>>> import numpy as np
>>> np.set_printoptions(precision=1, suppress=True, linewidth=100)
>>> tidy = lambda a: np.round(a, 1) + 0
>>> A = -2 * np.eye(4) + np.eye(4, k=1)
>>> A
array([[-2.,  1.,  0.,  0.],
       [ 0., -2.,  1.,  0.],
       [ 0.,  0., -2.,  1.],
       [ 0.,  0.,  0., -2.]])
>>> x = np.array([-1, 0, -3, 2])
>>> y = A @ x
>>> y
array([ 2., -3.,  8., -4.])
>>> tidy(np.linalg.solve(A, A[:, 2]))
array([0., 0., 1., 0.])
>>> tidy(np.linalg.solve(A, y + A[:, 3]))
array([-1.,  0., -3.,  3.])
>>> tidy(np.linalg.solve(A, y))
array([-1.,  0., -3.,  2.])
>>> Y = A / np.sqrt((A ** 2).mean(axis=1, keepdims=True))
>>> tidy(A - A.mean(axis=1, keepdims=True))
array([[-1.8,  1.2,  0.2,  0.2],
       [ 0.2, -1.8,  1.2,  0.2],
       [ 0.2,  0.2, -1.8,  1.2],
       [ 0.5,  0.5,  0.5, -1.5]])
>>> tidy(np.linalg.norm(Y, axis=1))
array([2., 2., 2., 2.])
>>> np.linalg.matrix_rank(Y) == np.linalg.matrix_rank(A)
np.True_
>>> w, V = np.linalg.eig(A)
>>> np.prod(w)
np.float64(16.0)
>>> A @ V[:, 0] - w[0] * V[:, 0]
array([0., 0., 0., 0.])
>>> w
array([-2., -2., -2., -2.])
>>> tidy(np.sort(np.linalg.eigvals(A @ A)))
array([4., 4., 4., 4.])
>>> tidy(np.sort(np.linalg.eigvals(np.linalg.inv(A))))
array([-0.5, -0.5, -0.5, -0.5])
>>> M = np.array([[0, 0, 6], [0, 0, -7], [-6, 7, 0]])
>>> Y = np.array([[2, 3], [0, 2], [0, 0]])
>>> np.vstack([M, Y.T]).shape
(5, 3)
>>> Y @ M
Traceback (most recent call last):
  File "<python-input-24>", line 1, in <module>
    Y @ M
    ~~^~~
ValueError: matmul: Input operand 1 has a mismatch in its core dimension 0, with gufunc signature (n?,k),(k,m?)->(n?,m?) (size 3 is different from 2)
>>> np.einsum("ij->j", M)
array([-6,  7, -1])
>>> W0 = np.load("test8.npy")
>>> W0
array([[0, 1, 0],
       [1, 0, 0],
       [0, 0, 0]])
>>> P = np.triu(np.array([[1, -2, 0], [-1, -1, -5], [1, 2, -2]]), 1) + np.eye(3)
>>> Y = P @ W0 @ np.linalg.inv(P)
>>> Y
array([[ -2.,  -3., -15.],
       [  1.,   2.,  10.],
       [  0.,   0.,   0.]])
>>> P @ W0 - W0 @ P
array([[-2.,  0.,  5.],
       [ 0.,  2.,  0.],
       [ 0.,  0.,  0.]])
>>> J = np.loadtxt("w.csv", delimiter=",")
>>> tidy(J)
array([[ 3.8, -1.7, -0.4, -0.5, -7.3, -5.3],
       [-3.7,  1.6,  0.4,  0.5,  7.4,  5.4],
       [ 4.3, -4.9,  1.2,  0.8,  5.7,  4.8],
       [-0.7, -1.1,  0.8,  0.7,  7.8,  6. ],
       [ 3. , -4. ,  1.1,  0.8,  6.6,  5.4],
       [ 0.9,  0.9, -0.8, -0.7, -7.8, -6. ],
       [-7.2,  6.4, -1.1, -0.6, -1.5, -1.7],
       [ 2.6, -3.7,  1.1,  0.8,  6.9,  5.5],
       [-6.9,  6.3, -1.1, -0.6, -2.3, -2.4],
       [ 7.4, -6.5,  1. ,  0.5,  0.9,  1.3],
       [-6.7,  6.3, -1.1, -0.7, -2.6, -2.5],
       [ 3.4, -1.3, -0.4, -0.5, -7.5, -5.5],
       [ 5.2, -3.1, -0.1, -0.3, -6.5, -4.6],
       [ 7.5, -6.5,  1. ,  0.5,  0.4,  0.9],
       [-1.8,  3.1, -1.1, -0.8, -7.3, -5.7],
       [ 3.4, -4.3,  1.2,  0.8,  6.4,  5.2],
       [-7.6,  5.9, -0.7, -0.2,  2.4,  1.2],
       [-5.7,  5.7, -1.2, -0.8, -4.3, -3.8]])
>>> Z = J[[12, 6]].astype(float)
>>> for _ in range(5):
...     z = np.linalg.norm(J[:, None] - Z, axis=-1).argmin(axis=1)
...     Z = np.array([J[z == j].mean(axis=0) for j in range(2)])
... 
>>> z
array([0, 0, 0, 0, 0, 1, 1, 0, 1, 0, 1, 0, 0, 0, 1, 0, 1, 1])
>>> np.abs(Z[1] - Z[0]).argmax()
np.int64(0)
>>> tidy(Z)
array([[ 3.3, -3.2,  0.6,  0.4,  1.9,  1.7],
       [-5. ,  5. , -1. , -0.6, -3.3, -3. ]])
>>> tidy(Z[1] - Z[0])
array([-8.3,  8.2, -1.6, -1. , -5.2, -4.7])
>>> K = np.load("x.npy")
>>> tidy(K)
array([[0.3, 0. , 0.3, 0.3],
       [0.5, 0.5, 0. , 0. ],
       [0.2, 0. , 0.5, 0.2],
       [0. , 0.3, 0. , 0.7]])
>>> W1 = np.array([[5, 2, 4, 4, 3, 5],
...     [6, 2, 4, 0, 4, 0],
...     [2, 1, 5, 2, 9, 0],
...     [2, 6, 0, 5, 4, 0]])
>>> c = np.array([4, 1, 1, 2, 2, 4])
>>> hid = np.maximum(K @ W1 + c, 0)
>>> (hid > 0).astype(int)
array([[1, 1, 1, 1, 1, 1],
       [1, 1, 1, 1, 1, 1],
       [1, 1, 1, 1, 1, 1],
       [1, 1, 1, 1, 1, 1]])
>>> (hid > 0).mean(axis=0)
array([1., 1., 1., 1., 1., 1.])
>>> tidy(hid)
array([[7. , 4. , 4. , 5.7, 7.3, 5.7],
       [9.5, 3. , 5. , 4. , 5.5, 6.5],
       [6.8, 3.5, 4.5, 5.2, 8.2, 5.2],
       [7.3, 5.7, 2.3, 5.3, 6. , 4. ]])
>>> np.linalg.matrix_rank(hid)
np.int64(4)
>>> Z = np.array([[2, 0], [3, 3], [0, 2], [0, 2], [2, 1], [1, 0]])
>>> tidy(hid @ Z)
array([[46.3, 38.7],
       [45.5, 32.5],
       [45.8, 38.2],
       [47.7, 38.3]])
>>> W1 @ Z
array([[27, 25],
       [26, 18],
       [25, 26],
       [30, 32]])
>>> (hid @ Z).round(6).argmax(axis=1)
array([0, 0, 0, 0])
>>> F = np.array([[-0.4, 0.0, -0.5],
...     [0.5, -0.5, 0.9],
...     [-0.5, -0.3, 0.8],
...     [-1.1, -1.2, 0.1],
...     [-0.8, 0.3, 0.8],
...     [-1.5, 0.1, -0.7],
...     [-0.1, -0.9, -1.7],
...     [0.5, 0.1, -0.4],
...     [-0.1, -1.0, -0.4],
...     [0.0, 0.3, -2.3]])
>>> F[9] *= 20
>>> F
array([[ -0.4,   0. ,  -0.5],
       [  0.5,  -0.5,   0.9],
       [ -0.5,  -0.3,   0.8],
       [ -1.1,  -1.2,   0.1],
       [ -0.8,   0.3,   0.8],
       [ -1.5,   0.1,  -0.7],
       [ -0.1,  -0.9,  -1.7],
       [  0.5,   0.1,  -0.4],
       [ -0.1,  -1. ,  -0.4],
       [  0. ,   6. , -46. ]])
>>> Xs = F - F.mean(axis=0)
>>> V = np.linalg.svd(Xs)[2][:1]
>>> Y = Xs - Xs @ V.T @ V
>>> tidy((Xs @ V.T).std(axis=0))
array([13.9])
>>> tidy(np.linalg.norm(Y) / np.linalg.norm(Xs))
np.float64(0.1)
>>> tidy(np.cov(Xs @ V.T, rowvar=False))
np.float64(215.2)
>>> tidy(Y.std(axis=0))
array([0.6, 0.5, 0.1])
>>> Xs = F - F.mean(axis=0)
>>> left, sv, Vh = np.linalg.svd(Xs, full_matrices=False)
>>> tidy((sv ** 2).sum() ** 2 / (sv ** 4).sum())
np.float64(1.0)
>>> tidy(np.abs(Vh[-1]))
array([0.2, 1. , 0.1])
>>> tidy(Vh[0] * np.sign(Vh[0, np.abs(Vh[0]).argmax()]))
array([ 0. , -0.1,  1. ])
>>> (np.sign(left[:, 0]) == np.sign(left[0, 0])).astype(int)
array([1, 1, 1, 1, 1, 1, 1, 1, 1, 0])
>>> tidy(sv ** 2 / (sv ** 2).sum())
array([1., 0., 0.])
